$ ipython --no-banner

In [1]: import numpy as np

In [2]: from numpy import linalg as LA

In [3]: np.set_printoptions(precision=1, suppress=True, linewidth=160)

In [4]: def tidy(a):
   ...:     return np.round(a, 1) + 0
   ...: 

In [5]: mat = np.load("a.npy")

In [6]: mat
Out[6]: 
array([[ 5,  4,  0, -4, -8, -5],
       [-1,  0,  9,  8, -5,  8],
       [-2,  7,  7, -2,  1,  9],
       [ 5,  4,  0, -4, -8, -5]])

In [7]: U, sigma, Vt = LA.svd(mat)

In [8]: V = Vt[:(sigma > 1e-8).sum()]

In [9]: rng = np.random.default_rng(676)

In [10]: x = mat[0] + -1 * mat[3] + rng.integers(2) * np.eye(6)[1]

In [11]: x
Out[11]: array([0., 0., 0., 0., 0., 0.])

In [12]: np.allclose(V.T @ V @ x, x)
Out[12]: True

In [13]: T = np.stack([mat, -1 * mat, mat[::-1]])

In [14]: LA.matrix_rank(T.reshape(3, -1))
Out[14]: np.int64(2)

In [15]: m1 = np.array([[0.0, -20.0, -0.1, -0.5, -0.5, -0.6, -0.6],
    ...:     [-3.1, 6.0, 1.7, 0.3, 0.4, -0.9, -1.6],
    ...:     [0.5, -14.0, 0.4, -0.5, 0.9, -1.0, 0.8]])

In [16]: r0, r1 = m1[0], m1[1]

In [17]: tidy(r0 @ r1)
Out[17]: np.float64(-119.0)

In [18]: p = (r0 @ r1) / (r0 @ r0) * r0

In [19]: tidy((r1 - p) @ r0)
Out[19]: np.float64(0.0)

In [20]: tidy(LA.norm(r0 + r1) ** 2 + LA.norm(r0 - r1) ** 2)
Out[20]: np.float64(906.7)

In [21]: O, _ = LA.qr(np.array([[0.6, -1.0, -1.2, 0.2, 0.1],
    ...:     [1.8, -0.3, -1.3, 0.1, -1.7],
    ...:     [-1.1, 1.4, -1.3, 0.3, 1.7],
    ...:     [-0.8, 0.7, 0.3, -0.8, -1.1],
    ...:     [-0.7, 0.9, 1.0, -0.2, -0.7]]))

In [22]: feats = -2 * O

In [23]: tidy(feats)
Out[23]: 
array([[ 0.5, -0.9,  1.1,  0.4, -1.2],
       [ 1.5,  1.3,  0.1,  0.3, -0.1],
       [-0.9,  1. ,  1.4, -0.4,  0.1],
       [-0.7,  0.3,  0. ,  1.9,  0.1],
       [-0.6,  0.7, -0.8, -0.2, -1.6]])

In [24]: W = np.array([[-2, 1, 0, -1, -3, -1],
    ...:     [-1, 0, 3, -3, 1, -1],
    ...:     [0, 1, -2, 2, -2, -3],
    ...:     [3, 0, -1, 1, 2, 2],
    ...:     [2, -3, 2, 0, -1, 2]])

In [25]: c = np.array([-2, 1, 1, 2, 2, 2])

In [26]: act = np.maximum(feats @ W + c, 0)

In [27]: (act > 0).mean(axis=0)
Out[27]: array([0.2, 1. , 0.8, 0.6, 0.6, 0.4])

In [28]: tidy(act)
Out[28]: 
array([[0. , 6.3, 0. , 6.9, 0. , 0. ],
       [0. , 3. , 4. , 0. , 0. , 0. ],
       [0. , 1.3, 1.8, 2.2, 2. , 0. ],
       [4.8, 0. , 0.2, 3.7, 7.9, 6.4],
       [0. , 4.3, 1.7, 0. , 7.2, 0.8]])

In [29]: (act > 0).astype(int)
Out[29]: 
array([[0, 1, 0, 1, 0, 0],
       [0, 1, 1, 0, 0, 0],
       [0, 1, 1, 1, 1, 0],
       [1, 1, 1, 1, 1, 1],
       [0, 1, 1, 0, 1, 1]])

In [30]: W2 = np.array([[3, 0, 0], [3, 3, 2], [1, 3, 1], [1, 0, 2], [2, 3, 1], [3, 0, 3]])

In [31]: print((act @ W2).round(6).argmax(axis=1))
[2 1 1 0 1]

In [32]: tidy(act @ W2)
Out[32]: 
array([[25.8, 18.9, 26.4],
       [13. , 21. , 10. ],
       [11.9, 15.2, 10.8],
       [53.6, 24.4, 34.7],
       [31.6, 39.7, 20.1]])

In [33]: W @ W2
Out[33]: 
array([[-13,  -6,  -6],
       [ -4,  12,  -5],
       [-10,  -9,  -7],
       [ 19,   3,   9],
       [  3,  -6,   1]])

In [34]: W0 = np.loadtxt("mat.csv", delimiter=",")

In [35]: W0
Out[35]: 
array([[-10.,  -6.,   0.,   6.,  -3.,  -1.,  -1.,   6.],
       [ -2.,   2.,  -4.,   2.,   3.,  -3.,   1.,   2.],
       [  6.,   2.,   2.,  -4.,   0.,   2.,   0.,  -4.],
       [ -8.,   0.,  -6.,   6.,   3.,  -5.,   1.,   6.]])

In [36]: tidy(LA.norm(m1, axis=1))
Out[36]: array([20. ,  7.2, 14.1])

In [37]: tidy(LA.norm(m1[1], 1)), tidy(LA.norm(m1[1], np.inf))
Out[37]: (np.float64(14.0), np.float64(6.0))

In [38]: tidy(LA.norm(m1, axis=0))
Out[38]: array([ 3.1, 25.1,  1.7,  0.8,  1.1,  1.5,  1.9])

In [39]: LA.norm(m1, axis=1).argmax()
Out[39]: np.int64(0)

In [40]: print(tidy(LA.norm(m1, "nuc")))
30.7

In [41]: print(tidy(LA.norm(m1, 1)), tidy(LA.norm(m1, np.inf)))
40.0 22.3

In [42]: tidy(LA.norm(m1[1] - m1[2]))
Out[42]: np.float64(20.5)

In [43]: print(tidy(LA.norm(m1, 2)))
25.2

In [44]: J = np.load("layer17.npy")

In [45]: J
Out[45]: 
array([[ 28,  24,  39],
       [ 28,  24,  39],
       [-12,   9,  -6],
       [  4,  15,  12]])

In [46]: W = np.array([[-4, -7], [-3, 5], [0, 1]])

In [47]: c = np.array([-1, 7])

In [48]: act = np.maximum(J @ W + c, 0)

In [49]: act
Out[49]: 
array([[  0,   0],
       [  0,   0],
       [ 20, 130],
       [  0,  66]])

In [50]: W2 = np.array([[0, -2], [1, 0]])

In [51]: print(act @ W2)
[[  0   0]
 [  0   0]
 [130 -40]
 [ 66   0]]

In [52]: U, sigma, Vt = LA.svd(act)

In [53]: np.argmax(sigma[:-1] / (sigma[1:] + 1e-6)) + 1
Out[53]: np.int64(1)

In [54]: M2 = U[:, :1] @ np.diag(sigma[:1]) @ Vt[:1]

In [55]: LA.matrix_rank(M2)
Out[55]: np.int64(1)

In [56]: tidy(M2)
Out[56]: 
array([[  0. ,   0. ],
       [  0. ,   0. ],
       [ 16. , 130.5],
       [  8. ,  65. ]])

In [57]: tidy(np.abs(act - M2).max())
Out[57]: np.float64(8.0)

In [58]: U, sigma, Vt = LA.svd(J)

In [59]: np.argmax(sigma[:-1] / (sigma[1:] + 1e-6)) + 1
Out[59]: np.int64(2)

In [60]: M2 = U[:, :2] @ np.diag(sigma[:2]) @ Vt[:2]

In [61]: LA.matrix_rank(M2)
Out[61]: np.int64(2)

In [62]: print(tidy(M2))
[[ 28.  24.  39.]
 [ 28.  24.  39.]
 [-12.   9.  -6.]
 [  4.  15.  12.]]

In [63]: M2 = np.array([[1, 3], [3, 1], [3, 3]])

In [64]: np.einsum("ik,kj->ij", J, M2)
Out[64]: 
array([[217, 225],
       [217, 225],
       [ -3, -45],
       [ 85,  63]])

In [65]: M2 @ J
ValueError: matmul: Input operand 1 has a mismatch in its core dimension 0, with gufunc signature (n?,k),(k,m?)->(n?,m?) (size 4 is different from 2)


In [66]: LA.matrix_rank(np.vstack([J, M2.T]))
Out[66]: np.int64(3)

In [67]: print(M2.T @ J.T)
[[217 217  -3  85]
 [225 225 -45  63]]

In [68]: np.einsum("ij,ij->i", J, J)
Out[68]: array([2881, 2881,  261,  385])

In [69]: np.einsum("ik,kj->ji", J, M2)
Out[69]: 
array([[217, 217,  -3,  85],
       [225, 225, -45,  63]])

In [70]: A = np.load("out13.npy")

In [71]: A
Out[71]: 
array([[-0.1, -0.4,  0.7, -2.4, -1.7, -1.3, -0.7],
       [-0.5,  0.7, -1.1,  0.1,  0.1,  1.8,  0. ],
       [-0.3,  1.6,  0.1,  1.2,  0.6,  2. ,  0.2],
       [ 0.2,  1.3,  0.7,  0.5, -0.7,  0.7, -0.5],
       [ 0.4,  1.7, -0.7,  0.8, -2.6, -0.3, -1.2],
       [-0.9, -0.2, -0.3,  0. , -1.8,  0.6, -0.9],
       [-1.4,  0.1, -0.7,  0. ,  1.2, -2.3,  0.5],
       [ 0.1, -1.6, -0.2, -1.1,  0.9,  0.5,  0.5],
       [-0.9,  0.9,  0.8, -1.1, -0.1, -0.7,  0.1],
       [ 1.7,  1.7,  1.7, -1.1, -0.7,  2.6, -0.6],
       [-1. , -0.4,  1.4,  1.3, -0.5,  1.6, -0.5],
       [-1.6, -1.9, -0.9, -0.3,  4.2,  1. ,  1.8],
       [-0.3, -0.6,  1. ,  1.6, -1.8,  0.3, -0.9],
       [-0.3, -0.1, -0.7,  0.7,  1.5,  0.9,  0.7],
       [ 2.5, -0.9,  0.4,  0.1,  1.6, -0.3,  0.9],
       [ 0. , -0.8,  1.6,  1.3,  1.8, -0.4,  0.7],
       [ 0.5,  0.6,  0. , -0.8, -0.4, -0.8, -0.2],
       [-0.4, -1.8,  0.4,  0.9,  0.1,  0.5,  0. ],
       [ 0.7,  0.1, -2.4, -0.3,  1.3,  1.3,  0.9],
       [-0.1,  0.2,  0.4, -1.2, -0.4, -0.4, -0.2],
       [-1.8, -0.4, -0.9, -1.7,  1.5, -0.1,  0.8],
       [-0.5, -0.3,  0.5,  1.5, -2.2,  0. , -1.1],
       [ 0.9,  0.3,  0.2, -2.3,  0.3,  1.3,  0.3],
       [-0.9, -2.3,  0.4,  0. , -1.4, -0.6, -0.8],
       [ 1.5,  1.4, -1.4, -0.1, -3.8, -1.7, -2.1],
       [ 0.3, -0.3,  0.7, -0.7, -2. , -0.6, -0.8],
       [ 0. ,  0.4, -1.1, -0.1,  0.1,  1.1,  0.1],
       [-0.8,  0.1,  2.1, -1.6, -0.7,  0.2, -0.4],
       [-0.2,  0.8,  0.7, -3.1,  2.1,  0.1,  0.9],
       [-1.3, -0.3, -1. ,  0.6,  0.4,  0.4,  0.2],
       [ 0. ,  0. , -0.2, -1.2, -6.5,  0.5, -3.1],
       [ 0.9,  0.1, -1.8, -0.5, -0.1, -0.6, -0.2],
       [-1.8,  0. ,  0.2, -1.1, -0.3,  0.7, -0.1],
       [ 0.3, -0.4, -0.8, -1. ,  1.2, -0.3,  0.7],
       [-0.5,  0.5, -2.2,  0. ,  1.6,  1.4,  0.9]])

In [72]: W2 = A[[1, 17]].astype(float)

In [73]: for _ in range(4):
    ...:     z = LA.norm(A[:, None] - W2, axis=-1).argmin(axis=1)
    ...:     W2 = np.array([A[z == j].mean(axis=0) for j in range(2)])
    ...: 

In [74]: z
Out[74]: array([1, 0, 0, 0, 0, 0, 1, 1, 0, 0, 1, 1, 1, 0, 1, 1, 0, 1, 0, 0, 0, 1, 0, 1, 0, 1, 0, 1, 0, 0, 0, 0, 0, 0, 0])

In [75]: np.abs(W2[1] - W2[0]).argmax()
Out[75]: np.int64(1)

In [76]: O, V = LA.qr(A[:, :3])[0], LA.qr(A[:, 3:])[0]

In [77]: sigma = LA.svd(O.T @ V, compute_uv=False)

In [78]: tidy(np.degrees(np.arccos(sigma.clip(0, 1))))
Out[78]: array([64.7, 76.9, 81.9])

In [79]: tidy(sigma)
Out[79]: array([0.4, 0.2, 0.1])

In [80]: print((sigma > 0.9).sum())
0

In [81]: Xc = A - A.mean(axis=1)
ValueError: operands could not be broadcast together with shapes (35,7) (35,) 


In [82]: Xc = A - A.mean(axis=0)

In [83]: U, sigma, Vt = LA.svd(Xc, full_matrices=False)

In [84]: tidy(Vt[0] * np.sign(Vt[0, np.abs(Vt[0]).argmax()]))
Out[84]: array([-0.1, -0.1, -0.1,  0. ,  0.9,  0.1,  0.4])

In [85]: (np.sign(U[:, 0]) == np.sign(U[0, 0])).astype(int)
Out[85]: array([1, 0, 0, 1, 1, 1, 0, 0, 1, 1, 1, 0, 1, 0, 0, 0, 1, 0, 0, 1, 0, 1, 0, 1, 1, 1, 0, 1, 0, 0, 1, 0, 0, 0, 0])

In [86]: tidy(np.abs(Vt[-1]))
Out[86]: array([0. , 0. , 0. , 0. , 0.4, 0. , 0.9])

In [87]: tidy((sigma ** 2).sum() ** 2 / (sigma ** 4).sum())
Out[87]: np.float64(3.5)

In [88]: tidy(sigma ** 2 / (sigma ** 2).sum())
Out[88]: array([0.5, 0.1, 0.1, 0.1, 0.1, 0.1, 0. ])

In [89]: print(tidy(Xc.mean(axis=0)))
[0. 0. 0. 0. 0. 0. 0.]

In [90]: np.abs(Vt[0]).argmax()
Out[90]: np.int64(4)

In [91]: np.abs(U[:, 0]).argmax()
Out[91]: np.int64(30)

In [92]: C2 = A.T @ A

In [93]: np.allclose(C2, C2.T)
Out[93]: True

In [94]: tidy(np.trace(C2)), tidy((A ** 2).sum())
Out[94]: (np.float64(349.8), np.float64(349.8))

In [95]: LA.matrix_rank(C2)
Out[95]: np.int64(7)

In [96]: x = np.array([-4, -8, -1, -8, 8, -4, 4])

In [97]: y = A @ x

In [98]: tidy(LA.pinv(A) @ A)
Out[98]: 
array([[1., 0., 0., 0., 0., 0., 0.],
       [0., 1., 0., 0., 0., 0., 0.],
       [0., 0., 1., 0., 0., 0., 0.],
       [0., 0., 0., 1., 0., 0., 0.],
       [0., 0., 0., 0., 1., 0., 0.],
       [0., 0., 0., 0., 0., 1., 0.],
       [0., 0., 0., 0., 0., 0., 1.]])

In [99]: print(tidy(LA.solve(A.T @ A, A.T @ y)))
[-4. -8. -1. -8.  8. -4.  4.]

In [100]: tidy(LA.lstsq(A, y)[0])
Out[100]: array([-4., -8., -1., -8.,  8., -4.,  4.])

In [101]: y = y + 0.3 * rng.normal(size=35)

In [102]: tidy(y)
Out[102]: 
array([ 10.6,  -9.6, -24.4, -26.2, -45.5, -14.6,  26.7,  28.7,   6. , -31.8, -17.3,  61.8, -27.1,   8.2,  14. ,  12.9,  -1.6,   7.3,  10.3,   5.6,  40.1,
       -29.8,  10.7,  10. , -46.6, -10.9,  -4.3,   5.4,  38.8,   6.7, -56.4,   2.1,  10.3,  24.4,  10.6])

In [103]: c, *_ = LA.lstsq(A, y)

In [104]: tidy(c)
Out[104]: array([-3.9, -8.1, -1.1, -8. ,  8.2, -4. ,  3.4])

In [105]: tidy(LA.norm(y - A @ c))
Out[105]: np.float64(1.6)

In [106]: X = np.load("arr.npy")

In [107]: X
Out[107]: 
array([[-23, -15, -19],
       [ -3,   9,   3],
       [  4,   6,   5],
       [ -1, -21, -11],
       [ 15,  -3,   6]])

In [108]: LA.cond(X) > 100
Out[108]: np.True_

In [109]: LA.matrix_rank(X, rtol=0.1)
Out[109]: np.int64(2)

In [110]: U, sigma, Vt = LA.svd(J)

In [111]: V = Vt[:(sigma > 1e-8).sum()]

In [112]: x = J[3] + -1 * J[2] + rng.integers(2) * np.eye(3)[0]

In [113]: print(x)
[16.  6. 18.]

In [114]: tidy(V.T @ V)
Out[114]: 
array([[ 0.6, -0.2,  0.4],
       [-0.2,  0.9,  0.3],
       [ 0.4,  0.3,  0.5]])

In [115]: LA.matrix_rank(np.vstack([J, x]))
Out[115]: np.int64(2)

In [116]: tidy(LA.norm(x - V.T @ V @ x))
Out[116]: np.float64(0.0)
